>>> import numpy as np
>>> import numpy.linalg as la
>>> np.set_printoptions(precision=1, suppress=True, linewidth=120, legacy="1.25")
>>> rd = lambda a: np.round(a, 1) + 0
>>> M = np.loadtxt("mat.csv", delimiter=",")
>>> print(rd(M))
[[ -3.8  -2.4 -18.2]
 [ -2.8  -2.5 -16.1]
 [ -0.9  -2.6 -12. ]
 [ -0.6  -2.6 -11.2]
 [ -0.1  -2.6 -10. ]
 [  0.   -2.5  -9.4]
 [  0.6  -2.4  -7.3]
 [  1.   -1.9  -4.5]
 [  1.1  -1.8  -4.2]
 [  1.   -1.5  -2.9]
 [  1.   -1.4  -2.7]
 [  0.9  -1.2  -2.1]
 [  0.9  -1.1  -1.8]
 [  0.3  -0.4  -0.4]
 [  0.2  -0.2  -0.2]
 [  0.1  -0.1  -0.2]
 [  0.    0.    0. ]
 [ -0.1   0.1   0.1]
 [  0.2  -0.1  -0.1]
 [  0.4  -0.2  -0.2]
 [  0.4  -0.2  -0.2]
 [  0.5  -0.3  -0.2]
 [  0.6  -0.4  -0.3]
 [  0.8  -0.5  -0.4]
 [  1.4  -1.   -0.6]
 [  3.2  -2.1  -1. ]
 [  5.2  -3.5  -1.4]
 [  5.4  -3.6  -1.4]
 [  7.3  -4.8  -1.7]
 [ 16.3 -10.5  -2.1]]
>>> print(la.cond(M) > 100)
True
>>> print(la.matrix_rank(M, rtol=0.1))
2
>>> print(rd(la.norm(M, 2) / la.norm(M)))
0.8
>>> print(round(np.log10(la.cond(M))))
2
>>> K = np.array([[2.0, 0.0, 0.0, 0.0, 0.0, 0.0],
...     [0.0, 2.0, 0.0, 0.0, 0.0, 0.0],
...     [0.0, 0.0, 3.0, 0.0, 1.0, -2.0],
...     [0.0, 0.0, 0.0, 2.0, 0.0, 0.0],
...     [0.0, 0.0, 1.0, 0.0, 3.0, -2.0],
...     [0.0, 0.0, -2.0, 0.0, -2.0, 6.0]])
>>> # symmetric
>>> r0 = np.array([1, 2, 2, 1, 0, 2])
>>> other = K + np.outer(r0, np.eye(6)[4])
>>> print(rd(la.det(other) / la.det(K)), rd(1 + la.solve(K, r0)[4]))
1.1 1.1
>>> print(other)
[[ 2.  0.  0.  0.  1.  0.]
 [ 0.  2.  0.  0.  2.  0.]
 [ 0.  0.  3.  0.  3. -2.]
 [ 0.  0.  0.  2.  1.  0.]
 [ 0.  0.  1.  0.  3. -2.]
 [ 0.  0. -2.  0.  0.  6.]]
>>> data = np.load("sample2.npy")
>>> print(data)
[[1 0]
 [0 1]]
>>> # row-stochastic, so 1 is an eigenvalue
>>> ev, evecs = la.eigh(data)
>>> x = np.array([2, 3])
>>> print(np.abs(data).sum(axis=1).max(), np.abs(ev).max())
1 1.0
>>> print(evecs * np.maximum(ev, 0) @ evecs.T)
[[1. 0.]
 [0. 1.]]
>>> print(x @ data @ x / (x @ x), ev[0], ev[-1])
1.0 1.0 1.0
>>> arr = np.loadtxt("test16.csv", delimiter=",")
>>> print(arr)
[[ 0.  4. -7.]
 [ 0.  0. -6.]
 [ 0.  0.  0.]]
>>> Uu, sigma, VT = la.svd(arr)
>>> print(np.argmax(sigma[:-1] / (sigma[1:] + 1e-6)) + 1)
2
>>> other = Uu[:, :2] @ np.diag(sigma[:2]) @ VT[:2]
>>> print(rd(la.norm(arr - other, 2)), sigma[2])
0.0 0.0
>>> print(rd(other))
[[ 0.  4. -7.]
 [ 0.  0. -6.]
 [ 0.  0.  0.]]
>>> print(la.matrix_rank(other))
2
>>> print(rd(la.norm(arr - other) / la.norm(arr)))
0.0
>>> feats = np.load("arr.npy")
>>> print(feats)
[[ 5  0  6  0  5]
 [ 0  1  4  0  3]
 [ 0  0  0  0  0]
 [ 0  3  5  1  3]
 [ 0  0  6  0  5]
 [ 0  1  4  0  3]
 [ 0  0  0  0  0]
 [ 1  0  0  0  0]
 [ 4  7  2  4  0]
 [ 0  0  0  0  0]
 [ 9  4 13  0  9]
 [ 0  0  0  0  0]
 [ 0  0  0  0  0]
 [ 0  0  0  0  1]
 [ 0  6  0  4  0]
 [ 7 10 11  4  5]
 [ 0  2  0  3  0]
 [ 5  3 15  0 11]]
>>> other = np.c_[feats[:, :3] @ np.array([[1, 2, 1], [1, 2, -2], [1, -1, 0]]), np.array([1, 2, 0, 0, 1, 2, 1, 2, 0, 0, 0, 0, 1, 2, 1, 0, 2, 1])]
>>> print(other)
[[ 11   4   5   1]
 [  5  -2  -2   2]
 [  0   0   0   0]
 [  8   1  -6   0]
 [  6  -6   0   1]
 [  5  -2  -2   2]
 [  0   0   0   1]
 [  1   2   1   2]
 [ 13  20 -10   0]
 [  0   0   0   0]
 [ 26  13   1   0]
 [  0   0   0   0]
 [  0   0   0   1]
 [  0   0   0   2]
 [  6  12 -12   1]
 [ 28  23 -13   0]
 [  2   4  -4   2]
 [ 23   1  -1   1]]
>>> print(rd(la.norm(other - feats @ la.lstsq(feats, other)[0], axis=0)))
[0.  0.  0.  3.7]
>>> print(la.matrix_rank(other))
4
>>> d = la.norm(feats[:, None] - feats[None], axis=-1)
>>> print(d[2].round(6).argsort(kind="stable")[:4])
[ 2  6  9 11]
>>> print(la.matrix_rank(d ** 2))
7
>>> print(d.shape)
(18, 18)
>>> print(d.mean(axis=1).argmax())
17
>>> print(rd(la.norm(feats, axis=1)))
[ 9.3  5.1  0.   6.6  7.8  5.1  0.   1.   9.2  0.  18.6  0.   0.   1.   7.2 17.6  3.6 19.5]
>>> print(la.norm(feats, axis=1).argmax())
17
>>> print(rd(la.norm(feats, 1)), rd(la.norm(feats, np.inf)))
66.0 37.0
>>> print(feats[13] @ feats[9])
0
>>> W0 = np.loadtxt("block11.csv", delimiter=",")
>>> print(W0)
[[ 1.  1. -1. -1. -1. -1.  1.  1.]
 [ 1.  1. -1. -1.  1.  1. -1. -1.]
 [ 1. -1. -1.  1. -1.  1.  1. -1.]]
>>> print(rd(la.norm(W0, 1)), rd(la.norm(W0, np.inf)))
3.0 8.0
>>> print(rd(la.norm(W0) ** 2 / la.norm(W0, 2) ** 2))
3.0
>>> print(rd(la.norm(W0, axis=1)))
[2.8 2.8 2.8]
>>> print(rd(la.norm(W0, "nuc")))
8.5
>>> def softmax(z):
...     e = np.exp(z - z.max(axis=-1, keepdims=True))
...     return e / e.sum(axis=-1, keepdims=True)
... 
>>> print(rd(softmax(W0[1])))
[0.2 0.2 0.  0.  0.2 0.2 0.  0. ]
>>> print(rd(softmax(10 * W0[1])))
[0.2 0.2 0.  0.  0.2 0.2 0.  0. ]
>>> print(rd(softmax(W0).sum(axis=1)))
[1. 1. 1.]
>>> att = W0 @ W0.T / np.sqrt(8)
>>> print(rd(softmax(att)))
[[0.9 0.1 0.1]
 [0.1 0.9 0.1]
 [0.1 0.1 0.9]]
>>> print(rd(softmax(att + np.triu(np.full(att.shape, -np.inf), 1))))
[[1.  0.  0. ]
 [0.1 0.9 0. ]
 [0.1 0.1 0.9]]
>>> other = W0 / la.norm(W0, axis=1, keepdims=True)
>>> C2 = other @ other.T
>>> print((np.abs(C2) > 0.9).astype(int))
[[1 0 0]
 [0 1 0]
 [0 0 1]]
>>> print(rd(C2))
[[1. 0. 0.]
 [0. 1. 0.]
 [0. 0. 1.]]
>>> print(np.degrees(np.arccos(np.clip(C2[1, 2], -1, 1))))
90.0
>>> Uu, sigma, VT = la.svd(W0, full_matrices=False)
>>> print(rd(sigma / sigma[0]))
[1. 1. 1.]
>>> print(rd(sigma))
[2.8 2.8 2.8]
>>> print(rd(Uu.T @ W0 @ VT.T))
[[2.8 0.  0. ]
 [0.  2.8 0. ]
 [0.  0.  2.8]]
>>> print(rd(np.sqrt((sigma ** 2).sum())), rd(la.norm(W0)))
4.9 4.9
>>> rng = np.random.default_rng(90)
>>> labels = rng.permutation(6)
>>> other = K[:, labels] * rng.choice([-1, 1], 6)
>>> print(other)
[[ 0. -0. -0.  0.  2.  0.]
 [ 2. -0. -0.  0.  0.  0.]
 [ 0. -0.  2.  3.  0.  1.]
 [ 0. -2. -0.  0.  0.  0.]
 [ 0. -0.  2.  1.  0.  3.]
 [ 0. -0. -6. -2.  0. -2.]]
>>> Uu, _, VT = la.svd(K.T @ other)
>>> print(rd(Uu @ VT))
[[ 0.  0.  0.  0.  1.  0.]
 [ 1.  0.  0.  0.  0.  0.]
 [ 0.  0.  0.  1.  0.  0.]
 [ 0. -1.  0.  0.  0.  0.]
 [ 0.  0.  0.  0.  0.  1.]
 [ 0.  0. -1.  0.  0.  0.]]
>>> print(labels)
[1 3 5 2 0 4]
>>> mat = np.loadtxt("a.csv", delimiter=",")
>>> print(rd(mat))
[[ -7.4  -2.5  18.4]
 [ -1.7  -5.1  19.3]
 [ 17.6  -4.9  -8.2]
 [ -8.2   8.3 -16.2]
 [-17.7   8.5  -3.6]
 [-12.9   9.1 -12.2]
 [ -7.9   8.3 -16.4]
 [-11.9   9.  -13.3]
 [ 16.4  -3.5 -10.9]
 [ -5.3   7.6 -17.7]
 [  3.   -6.9  18.5]
 [ -3.7  -4.3  19.2]
 [ 17.1  -4.3  -9.5]
 [  2.9   4.6 -19.2]
 [-18.5   6.8   3.1]
 [ 14.6  -9.2  10.1]]
>>> Xs = mat - mat.mean(axis=0)
>>> evecs = la.svd(Xs)[2][:2]
>>> other = Xs - Xs @ evecs.T @ evecs
>>> print(rd((Xs @ evecs.T).std(axis=0)))
[15.3 12.5]
>>> print(la.norm(other, axis=1).round(6).argmax())
0
